In [1]: import numpy as np

In [2]: np.set_printoptions(suppress=True, linewidth=140)

In [3]: def rd(a):
   ...:     return np.round(a, 1) + 0
   ...: 

In [4]: J = np.loadtxt("out16.csv", delimiter=",")

In [5]: J
Out[5]: 
array([[ 0.,  0., -2.,  0.],
       [ 0.,  0.,  1., -1.],
       [ 0.,  0.,  0.,  1.],
       [ 0.,  0.,  0.,  0.]])

In [6]: Uu, sv, VT = np.linalg.svd(J)

In [7]: rd(sv)
Out[7]: array([2.3, 1.3, 0. , 0. ])

In [8]: Y = Uu[:, :2] @ np.diag(sv[:2]) @ VT[:2]

In [9]: rd(np.linalg.norm(J - Y) / np.linalg.norm(J))
Out[9]: np.float64(0.0)

In [10]: np.linalg.matrix_rank(J, rtol=0.05)
Out[10]: np.int64(2)

In [11]: print(rd(np.abs(J - Y).max()))
0.0

In [12]: np.linalg.matrix_rank(Y)
Out[12]: np.int64(2)

In [13]: np.linalg.lstsq(J[:-1].T, J[-1])[2]
Out[13]: np.int32(2)

In [14]: rd(np.trace(np.linalg.pinv(J) @ J))
Out[14]: np.float64(2.0)

In [15]: rd(np.linalg.norm(J, "nuc"))
Out[15]: np.float64(3.6)

In [16]: rd(np.linalg.norm(J[1] - J[3]))
Out[16]: np.float64(1.4)

In [17]: rd(np.linalg.norm(J, axis=1))
Out[17]: array([2. , 1.4, 1. , 0. ])

In [18]: print(rd(np.linalg.norm(J, 2)))
2.3

In [19]: rd(np.linalg.norm(J) ** 2 / np.linalg.norm(J, 2) ** 2)
Out[19]: np.float64(1.3)

In [20]: np.argsort(-np.linalg.norm(J, axis=0).round(6), kind="stable")[:3]
Out[20]: array([2, 3, 0])

In [21]: print([round(float(x), 1) for x in np.linalg.svd(J, compute_uv=False)[:3]])
[2.3, 1.3, 0.0]

In [22]: np.linalg.matrix_rank(J, rtol=0.1)
Out[22]: np.int64(2)

In [23]: rd(np.linalg.norm(J, 2) / np.linalg.norm(J))
Out[23]: np.float64(0.9)

In [24]: mat = np.maximum(np.array([[-3],
    ...:     [-2],
    ...:     [0],
    ...:     [-2],
    ...:     [1],
    ...:     [0],
    ...:     [1],
    ...:     [0],
    ...:     [0],
    ...:     [-2],
    ...:     [0],
    ...:     [-3],
    ...:     [3],
    ...:     [3],
    ...:     [-1],
    ...:     [3],
    ...:     [-2],
    ...:     [3],
    ...:     [2],
    ...:     [1],
    ...:     [2],
    ...:     [1],
    ...:     [3],
    ...:     [1],
    ...:     [-3],
    ...:     [-2]]) @ np.array([[-1, -1, -1, -3]]) + np.array([-2, -1, -2, 3]), 0)

In [25]: print(mat)
[[ 1  2  1 12]
 [ 0  1  0  9]
 [ 0  0  0  3]
 [ 0  1  0  9]
 [ 0  0  0  0]
 [ 0  0  0  3]
 [ 0  0  0  0]
 [ 0  0  0  3]
 [ 0  0  0  3]
 [ 0  1  0  9]
 [ 0  0  0  3]
 [ 1  2  1 12]
 [ 0  0  0  0]
 [ 0  0  0  0]
 [ 0  0  0  6]
 [ 0  0  0  0]
 [ 0  1  0  9]
 [ 0  0  0  0]
 [ 0  0  0  0]
 [ 0  0  0  0]
 [ 0  0  0  0]
 [ 0  0  0  0]
 [ 0  0  0  0]
 [ 0  0  0  0]
 [ 1  2  1 12]
 [ 0  1  0  9]]

In [26]: Uu, sv, VT = np.linalg.svd(mat)

In [27]: np.argmax(sv[:-1] / (sv[1:] + 1e-6)) + 1
Out[27]: np.int64(3)

In [28]: rd(sv)
Out[28]: array([30.6,  2.2,  0.7,  0. ])

In [29]: Y = Uu[:, :3] @ np.diag(sv[:3]) @ VT[:3]

In [30]: rd(np.abs(mat - Y).max())
Out[30]: np.float64(0.0)

In [31]: np.linalg.matrix_rank(mat, rtol=0.05)
Out[31]: np.int64(2)

In [32]: rd(np.linalg.norm(mat - Y) / np.linalg.norm(mat))
Out[32]: np.float64(0.0)

In [33]: dist = np.linalg.norm(mat[:, None] - mat[None], axis=-1)

In [34]: rd(dist[:5, :5])
Out[34]: 
array([[ 0. ,  3.5,  9.3,  3.5, 12.2],
       [ 3.5,  0. ,  6.1,  0. ,  9.1],
       [ 9.3,  6.1,  0. ,  6.1,  3. ],
       [ 3.5,  0. ,  6.1,  0. ,  9.1],
       [12.2,  9.1,  3. ,  9.1,  0. ]])

In [35]: print(dist.mean(axis=1).argmax())
0

In [36]: [round(float(x), 1) for x in np.linalg.svd(mat, compute_uv=False)[:3]]
Out[36]: [30.6, 2.2, 0.7]

In [37]: Xc = mat - mat.mean(axis=0)

In [38]: V = np.linalg.svd(Xc)[2][:3]

In [39]: Y = Xc - Xc @ V.T @ V

In [40]: print(rd(np.cov(Xc @ V.T, rowvar=False)))
[[21.2  0.   0. ]
 [ 0.   0.2  0. ]
 [ 0.   0.   0. ]]

In [41]: m1 = np.array([[1.0, 0.7, 0.5, 0.3, 0.2, 0.2],
    ...:     [0.7, 1.0, 0.7, 0.5, 0.3, 0.2],
    ...:     [0.5, 0.7, 1.0, 0.7, 0.5, 0.3],
    ...:     [0.3, 0.5, 0.7, 1.0, 0.7, 0.5],
    ...:     [0.2, 0.3, 0.5, 0.7, 1.0, 0.7],
    ...:     [0.2, 0.2, 0.3, 0.5, 0.7, 1.0]])

In [42]: m1
Out[42]: 
array([[1. , 0.7, 0.5, 0.3, 0.2, 0.2],
       [0.7, 1. , 0.7, 0.5, 0.3, 0.2],
       [0.5, 0.7, 1. , 0.7, 0.5, 0.3],
       [0.3, 0.5, 0.7, 1. , 0.7, 0.5],
       [0.2, 0.3, 0.5, 0.7, 1. , 0.7],
       [0.2, 0.2, 0.3, 0.5, 0.7, 1. ]])

In [43]: # symmetric, so the eigenvalues are real

In [44]: G = m1.T @ m1

In [45]: print(rd(G))
[[1.9 2.  1.9 1.5 1.2 1. ]
 [2.  2.4 2.3 2.  1.6 1.2]
 [1.9 2.3 2.6 2.4 2.  1.5]
 [1.5 2.  2.4 2.6 2.3 1.9]
 [1.2 1.6 2.  2.3 2.4 2. ]
 [1.  1.2 1.5 1.9 2.  1.9]]

In [46]: np.allclose(G, G.T)
Out[46]: True

In [47]: rd(np.linalg.svd(m1, compute_uv=False) ** 2)
Out[47]: array([11.4,  1.8,  0.4,  0.1,  0. ,  0. ])

In [48]: print(rd(np.linalg.eigvalsh(G)[::-1]))
[11.4  1.8  0.4  0.1  0.   0. ]

In [49]: rd(np.trace(G)), rd((m1 ** 2).sum())
Out[49]: (np.float64(13.7), np.float64(13.7))

In [50]: u, r1 = m1[1], m1[4]

In [51]: rd(u @ r1)
Out[51]: np.float64(1.6)

In [52]: rd(u @ u)
Out[52]: np.float64(2.4)

In [53]: pr = (u @ r1) / (u @ u) * u

In [54]: rd(pr)
Out[54]: array([0.5, 0.7, 0.5, 0.3, 0.2, 0.1])

In [55]: print(rd((r1 - pr) @ u))
0.0

In [56]: u = np.array([2, 0, 0, 1, 1, 0])

In [57]: Y = m1 + np.outer(u, np.eye(6)[0])

In [58]: print(rd(np.linalg.det(Y) / np.linalg.det(m1)), rd(1 + np.linalg.solve(m1, u)[0]))
5.5 5.5

In [59]: low = np.linalg.cholesky(m1)

In [60]: print(rd(low))
[[1.  0.  0.  0.  0.  0. ]
 [0.7 0.7 0.  0.  0.  0. ]
 [0.5 0.5 0.7 0.  0.  0. ]
 [0.3 0.4 0.5 0.7 0.  0. ]
 [0.2 0.2 0.4 0.5 0.7 0. ]
 [0.2 0.1 0.2 0.4 0.5 0.7]]

In [61]: np.linalg.eigvalsh(m1).min() > 0
Out[61]: np.True_

In [62]: rd(np.diag(low) ** 2)
Out[62]: array([1. , 0.5, 0.5, 0.5, 0.5, 0.5])

In [63]: m1 / np.sqrt(np.outer(np.diag(m1), np.diag(m1)))
Out[63]: 
array([[1. , 0.7, 0.5, 0.3, 0.2, 0.2],
       [0.7, 1. , 0.7, 0.5, 0.3, 0.2],
       [0.5, 0.7, 1. , 0.7, 0.5, 0.3],
       [0.3, 0.5, 0.7, 1. , 0.7, 0.5],
       [0.2, 0.3, 0.5, 0.7, 1. , 0.7],
       [0.2, 0.2, 0.3, 0.5, 0.7, 1. ]])

In [64]: T = np.stack([low, -3 * low, low[::-1]])

In [65]: print(np.linalg.matrix_rank(T.reshape(3, -1)))
2

In [66]: np.linalg.matrix_rank(T)
Out[66]: array([6, 6, 6])

In [67]: rd(np.linalg.norm(T, axis=(1, 2)))
Out[67]: array([2.4, 7.3, 2.4])

In [68]: print(T.shape)
(3, 6, 6)

In [69]: (T @ low.T).shape
Out[69]: (3, 6, 6)

In [70]: sv = 20 * 0.9 ** np.arange(3)

In [71]: rng = np.random.default_rng(894603)

In [72]: arr = rng.normal(size=(28, 3)) * rng.permutation(sv)

In [73]: rd(arr)
Out[73]: 
array([[-10.6,  -2. ,   6.4],
       [ 12.1, -25.8, -17.4],
       [ 20.1, -28.8,  -8.9],
       [ -4.8,  33.8,  28.1],
       [ -9.7,   3.7, -28.1],
       [ 18.6,  19.5,  26.7],
       [ -8.7,   4.9,   2.9],
       [ -5.8, -11.3,  18.5],
       [ 11.8,  -6.1, -38.4],
       [ -2.6,  16.4,  -4.9],
       [ -4.2,   7.9, -20.8],
       [ 41.4,  -0.6,  14.7],
       [ -4.8, -13.5, -20.9],
       [ 10.6,   6.9,  -8. ],
       [ -3. ,  20.4, -42.7],
       [ 11.8,   4.7, -17.1],
       [-11.6,   5.4,  13. ],
       [ -5.2,   2.8, -10. ],
       [ -1.7,  39. ,  -2.5],
       [-11.2,   2.2, -48.1],
       [ -5.7,  11.5,   3.6],
       [-16.7,  -7. ,  -2.8],
       [ 23.1, -41.5,  34.3],
       [-30.5,   8.8, -32.2],
       [ -3.6, -34. ,  28.1],
       [ -3.5,  -8.2,  -8.4],
       [ -2.2,  37.1, -16.9],
       [-52.9,  47.3,  -3.3]])

In [74]: x0 = np.array([-2, 2, -2])

In [75]: rhs = arr @ x0

In [76]: beta, lr = np.zeros(3), 1 / np.linalg.norm(arr, 2) ** 2

In [77]: for i in range(6):
    ...:     beta -= lr * arr.T @ (arr @ beta - rhs)
    ...:     if i % 2 == 0: print(i, round(np.linalg.norm(arr @ beta - rhs), 1))
    ...: 
0 24.9
2 12.3
4 6.1

In [78]: print(rd(beta))
[-1.9  2.  -2. ]

In [79]: print(rd(np.linalg.cond(arr)))
1.8

In [80]: x0 = np.array([2, 4, 2])

In [81]: rhs = arr @ x0

In [82]: print(rd(np.linalg.pinv(arr) @ arr))
[[1. 0. 0.]
 [0. 1. 0.]
 [0. 0. 1.]]

In [83]: rd(np.linalg.lstsq(arr, rhs)[0])
Out[83]: array([2., 4., 2.])

In [84]: print(rd(np.linalg.solve(arr.T @ arr, arr.T @ rhs)))
[2. 4. 2.]

In [85]: rhs = rhs + 0.3 * rng.normal(size=28)

In [86]: rd(rhs)
Out[86]: 
array([ -16.3, -113.8,  -93. ,  181.8,  -61.2,  168.9,    7.4,  -19.8,  -77.3,   50.8,  -18.6,  109.7, -105.3,   33.2,  -10.1,    8. ,
         24. ,  -19.4,  147.1, -109.8,   42. ,  -66.6,  -50.9,  -90.4,  -87. ,  -56.8,  109.7,   76.5])

In [87]: beta, *_ = np.linalg.lstsq(arr, rhs)

In [88]: beta.round()
Out[88]: array([2., 4., 2.])

In [89]: rd(np.linalg.norm(rhs - arr @ beta))
Out[89]: np.float64(1.3)

In [90]: rd(arr.T @ (rhs - arr @ beta))
Out[90]: array([0., 0., 0.])

In [91]: data = np.array([[1, 0, 0, 0, 0],
    ...:     [0, 0, 0, 0, 1],
    ...:     [0, 0, 0, 1, 0],
    ...:     [0, 0, 1, 0, 0],
    ...:     [0, 1, 0, 0, 0]])

In [92]: rd(np.linalg.norm(data[1], 1)), rd(np.linalg.norm(data[1], np.inf))
Out[92]: (np.float64(1.0), np.float64(1.0))

In [93]: rd(np.linalg.norm(data, axis=0))
Out[93]: array([1., 1., 1., 1., 1.])

In [94]: print(rd(np.linalg.norm(data, "nuc")))
5.0

In [95]: F = np.array([[6.0, 1.0, 1.0, 1.0, 1.0, 1.0],
    ...:     [1.0, 6.0, 1.0, 1.0, 1.0, 1.0],
    ...:     [1.0, 1.0, 6.0, 1.0, 1.0, 1.0],
    ...:     [1.0, 1.0, 1.0, 6.0, 1.0, 1.0],
    ...:     [1.0, 1.0, 1.0, 1.0, 6.0, 1.0],
    ...:     [1.0, 1.0, 1.0, 1.0, 1.0, 6.0]])

In [96]: F
Out[96]: 
array([[6., 1., 1., 1., 1., 1.],
       [1., 6., 1., 1., 1., 1.],
       [1., 1., 6., 1., 1., 1.],
       [1., 1., 1., 6., 1., 1.],
       [1., 1., 1., 1., 6., 1.],
       [1., 1., 1., 1., 1., 6.]])

In [97]: # symmetric, so the eigenvalues are real

In [98]: vals, V = np.linalg.eigh(F)

In [99]: x0 = np.array([0, 0, 1, 0, 0, 1])

In [100]: x0 @ F @ x0
Out[100]: np.float64(14.0)

In [101]: (np.sign(V[:, -1].round(6)) == np.sign(V[0, -1].round(6))).astype(int)
Out[101]: array([1, 1, 1, 1, 1, 1])

In [102]: print(x0 @ F @ x0 / (x0 @ x0), rd(vals[0]), vals[-1])
7.0 5.0 11.0

In [103]: Y = F + rng.integers(-2, 3, (6, 1)) @ rng.integers(-2, 3, (1, 6))

In [104]: print(Y)
[[ 4.  0.  1.  1.  2. -1.]
 [-3.  4.  1.  1.  3. -3.]
 [ 1.  1.  6.  1.  1.  1.]
 [ 3.  2.  1.  6.  0.  3.]
 [ 1.  1.  1.  1.  6.  1.]
 [ 1.  1.  1.  1.  1.  6.]]

In [105]: Y - F
Out[105]: 
array([[-2., -1.,  0.,  0.,  1., -2.],
       [-4., -2.,  0.,  0.,  2., -4.],
       [ 0.,  0.,  0.,  0.,  0.,  0.],
       [ 2.,  1.,  0.,  0., -1.,  2.],
       [ 0.,  0.,  0.,  0.,  0.,  0.],
       [ 0.,  0.,  0.,  0.,  0.,  0.]])

In [106]: np.abs(Y - F).sum(axis=1)
Out[106]: array([ 6., 12.,  0.,  6.,  0.,  0.])
